$ ipython --no-banner

In [1]: import numpy as np

In [2]: np.set_printoptions(precision=3, suppress=True, linewidth=160)

In [3]: feats = np.array([[-4, 2, -4, 2], [-8, 3, -8, 3], [-4, 2, -4, 2], [-8, 3, -8, 3]])

In [4]: # row 2 repeats row 0

In [5]: U, sig, VT = np.linalg.svd(feats)

In [6]: evecs = VT[:(sig > 1e-8).sum()]

In [7]: rng = np.random.default_rng(22252)

In [8]: x = feats[3] + 2 * feats[1] + rng.integers(2) * np.eye(4)[2]

In [9]: print(x)
[-24.   9. -24.   9.]

In [10]: print(np.diag(evecs.T @ evecs))
[0.5 0.5 0.5 0.5]

In [11]: print(np.round(evecs.T @ evecs, 3) + 0)
[[0.5 0.  0.5 0. ]
 [0.  0.5 0.  0.5]
 [0.5 0.  0.5 0. ]
 [0.  0.5 0.  0.5]]

In [12]: def softmax(z):
    ...:     e = np.exp(z - z.max(axis=-1, keepdims=True))
    ...:     return e / e.sum(axis=-1, keepdims=True)
    ...: 

In [13]: print(softmax(feats).sum(axis=1))
[1. 1. 1. 1.]

In [14]: print(np.round(softmax(feats[1]), 3) + 0)
[0.  0.5 0.  0.5]

In [15]: print(np.round(softmax(10 * feats[1]), 3) + 0)
[0.  0.5 0.  0.5]

In [16]: print(np.round(softmax(feats[1] + 5), 3) + 0)
[0.  0.5 0.  0.5]

In [17]: scores = feats @ feats.T / np.sqrt(4)

In [18]: print(softmax(scores)[1] @ feats)
[-8.  3. -8.  3.]

In [19]: print(np.round(softmax(scores + np.triu(np.full(scores.shape, -np.inf), 1)), 3) + 0)
[[1.  0.  0.  0. ]
 [0.  1.  0.  0. ]
 [0.  1.  0.  0. ]
 [0.  0.5 0.  0.5]]

In [20]: print(softmax(scores).round(6).argmax(axis=1))
[1 1 1 1]

In [21]: M = np.loadtxt("dump.csv", delimiter=",")

In [22]: print(M.round(3) + 0)
[[ 0.45  -0.04  -0.132  0.031  0.313 -0.306  0.188]
 [-0.04   0.618  0.083  0.009 -0.052 -0.315 -0.355]
 [-0.132  0.083  0.109  0.141  0.053  0.139 -0.176]
 [ 0.031  0.009  0.141  0.976 -0.01   0.     0.047]
 [ 0.313 -0.052  0.053 -0.01   0.804  0.123 -0.195]
 [-0.306 -0.315  0.139  0.     0.123  0.58  -0.127]
 [ 0.188 -0.355 -0.176  0.047 -0.195 -0.127  0.462]]

In [23]: # a projection of rank 4

In [24]: r = np.linalg.matrix_rank(M)

In [25]: print(r)
4

In [26]: N = np.linalg.svd(M)[2][r:].T

In [27]: print(np.round(M @ N, 3) + 0)
[[0. 0. 0.]
 [0. 0. 0.]
 [0. 0. 0.]
 [0. 0. 0.]
 [0. 0. 0.]
 [0. 0. 0.]
 [0. 0. 0.]]

In [28]: print(N.shape)
(7, 3)

In [29]: print(np.allclose(M @ N, 0))
True

In [30]: print([int(np.linalg.matrix_rank(M[:i])) for i in range(1, len(M) + 1)])
[1, 2, 3, 4, 4, 4, 4]

In [31]: idx = rng.permutation(7)

In [32]: print(idx)
[6 1 0 5 2 4 3]

In [33]: other = M[idx][:, idx]

In [34]: print(np.diag(other))
[0.462 0.618 0.45  0.58  0.109 0.804 0.976]

In [35]: print(np.allclose(other, M))
False

In [36]: U, sig, VT = np.linalg.svd(M)

In [37]: print(np.argmax(sig[:-1] / (sig[1:] + 1e-6)) + 1)
4

In [38]: other = U[:, :4] @ np.diag(sig[:4]) @ VT[:4]

In [39]: print(np.round(np.linalg.norm(M - other) / np.linalg.norm(M), 3))
0.0

In [40]: print(other.round(3) + 0)
[[ 0.45  -0.04  -0.132  0.031  0.313 -0.306  0.188]
 [-0.04   0.618  0.083  0.009 -0.052 -0.315 -0.355]
 [-0.132  0.083  0.109  0.141  0.053  0.139 -0.176]
 [ 0.031  0.009  0.141  0.976 -0.01   0.     0.047]
 [ 0.313 -0.052  0.053 -0.01   0.804  0.123 -0.195]
 [-0.306 -0.315  0.139  0.     0.123  0.58  -0.127]
 [ 0.188 -0.355 -0.176  0.047 -0.195 -0.127  0.462]]

In [41]: print(round(np.linalg.norm(M - other, 2), 3), np.round(sig[4], 3))
0.0 0.0

In [42]: print(np.round(np.abs(M - other).max(), 3))
0.0

In [43]: F = np.loadtxt("out19.csv", delimiter=",")

In [44]: print(F)
[[ 0. -1.  0. -1. -1.]
 [-1.  0.  0. -1. -1.]
 [ 0.  0.  0.  0.  0.]
 [-1. -1.  0.  0. -1.]
 [-1. -1.  0. -1.  0.]]

In [45]: # equal to its transpose

In [46]: U, sig, VT = np.linalg.svd(F)

In [47]: print(sig.round(3) + 0)
[3. 1. 1. 1. 0.]

In [48]: other = U[:, :4] @ np.diag(sig[:4]) @ VT[:4]

In [49]: print(round(np.linalg.norm(F - other, 2), 3), round(float(sig[4]), 3))
0.0 0.0

In [50]: print(other.round(3) + 0)
[[ 0. -1.  0. -1. -1.]
 [-1.  0.  0. -1. -1.]
 [ 0.  0.  0.  0.  0.]
 [-1. -1.  0.  0. -1.]
 [-1. -1.  0. -1.  0.]]

In [51]: print(np.linalg.matrix_rank(other))
4

In [52]: idx = rng.permutation(5)

In [53]: print(idx)
[1 4 0 3 2]

In [54]: other = F[idx][:, idx]

In [55]: print(np.round(np.linalg.det(other), 3), round(np.linalg.det(F[idx]), 3))
0.0 0.0

In [56]: print(np.allclose(other, F))
False

In [57]: print(np.diag(other))
[0. 0. 0. 0. 0.]

In [58]: print(other)
[[ 0. -1. -1. -1.  0.]
 [-1.  0. -1. -1.  0.]
 [-1. -1.  0. -1.  0.]
 [-1. -1. -1.  0.  0.]
 [ 0.  0.  0.  0.  0.]]

In [59]: print(np.abs(np.diag(np.linalg.qr(F)[1])) > 1e-9)
[ True  True False  True  True]

In [60]: print(np.round(np.trace(np.linalg.pinv(F) @ F), 3))
4.0

In [61]: np.linalg.inv(F)
LinAlgError: Singular matrix


In [62]: w, evecs = np.linalg.eigh(F)

In [63]: print(np.linalg.eigvalsh(F + -2 * np.eye(5)))
[-5. -2. -1. -1. -1.]

In [64]: print(np.round(evecs.T @ F @ evecs, 3) + 0)
[[-3.  0.  0.  0.  0.]
 [ 0.  0.  0.  0.  0.]
 [ 0.  0.  1.  0.  0.]
 [ 0.  0.  0.  1.  0.]
 [ 0.  0.  0.  0.  1.]]

In [65]: print(np.round(np.linalg.eigvalsh(F @ F), 3) + 0)
[0. 1. 1. 1. 9.]

In [66]: print(w.sum(), np.trace(F))
0.0 0.0

In [67]: print(w.round(3) + 0)
[-3.  0.  1.  1.  1.]

In [68]: print(np.round(evecs @ np.diag(w) @ evecs.T, 3) + 0)
[[ 0. -1.  0. -1. -1.]
 [-1.  0.  0. -1. -1.]
 [ 0.  0.  0.  0.  0.]
 [-1. -1.  0.  0. -1.]
 [-1. -1.  0. -1.  0.]]

In [69]: print(np.unique(w.round(6) + 0, return_counts=True)[1])
[1 1 3]

In [70]: P = np.triu(np.array([[-4, 3, 1, -3, 1],
    ...:     [-3, -3, -2, 3, -3],
    ...:     [2, 2, 2, -1, 2],
    ...:     [4, 2, 4, -1, -2],
    ...:     [4, 3, -3, -4, 3]]), 1) + np.eye(5)

In [71]: other = P @ F @ np.linalg.inv(P)

In [72]: print(np.round(np.linalg.det(other), 3))
0.0

In [73]: A = np.load("run7.npy")

In [74]: print(A)
[[-7. 10.  3.  5.]
 [-2.  1.  1.  1.]
 [-4.  8.  1.  4.]
 [-2.  6.  1.  2.]]

In [75]: u, r1 = A[2], A[0]

In [76]: print(u @ r1)
131.0

In [77]: p = (u @ r1) / (u @ u) * u

In [78]: print(np.outer(u, r1))
[[ 28. -40. -12. -20.]
 [-56.  80.  24.  40.]
 [ -7.  10.   3.   5.]
 [-28.  40.  12.  20.]]

In [79]: print(r1 - p)
[-1.598 -0.804  1.649 -0.402]

In [80]: print(p)
[-5.402 10.804  1.351  5.402]

In [81]: print(np.round(np.linalg.norm(u + r1) ** 2 + np.linalg.norm(u - r1) ** 2, 3))
560.0

In [82]: print(np.linalg.matrix_rank(np.outer(u, r1)))
1

In [83]: idx = rng.permutation(4)

In [84]: other = A[:, idx] * rng.choice([-1, 1], 4)

In [85]: print(other)
[[ 5.  3.  7. 10.]
 [ 1.  1.  2.  1.]
 [ 4.  1.  4.  8.]
 [ 2.  1.  2.  6.]]

In [86]: U, _, VT = np.linalg.svd(A.T @ other)

In [87]: print(np.round(np.linalg.lstsq(A, other)[0], 3) + 0)
[[ 0.  0. -1.  0.]
 [ 0.  0.  0.  1.]
 [ 0.  1.  0.  0.]
 [ 1.  0.  0.  0.]]

In [88]: print(np.round(np.trace(np.linalg.pinv(feats) @ feats), 3))
2.0

In [89]: U, sig, VT = np.linalg.svd(A)

In [90]: print(sig)
[18.049  2.359  0.82   0.057]

In [91]: print(np.argmax(sig[:-1] / (sig[1:] + 1e-6)) + 1)
3

In [92]: other = U[:, :3] @ np.diag(sig[:3]) @ VT[:3]

In [93]: print(round(np.linalg.norm(A - other) / np.linalg.norm(A), 3))
0.003

In [94]: print(round(float(np.abs(A - other).max()), 3))
0.029

In [95]: print(np.linalg.matrix_rank(A, rtol=0.05))
2

In [96]: print(round(float(np.linalg.norm(A - other, 2)), 3), round(sig[3], 3))
0.057 0.057
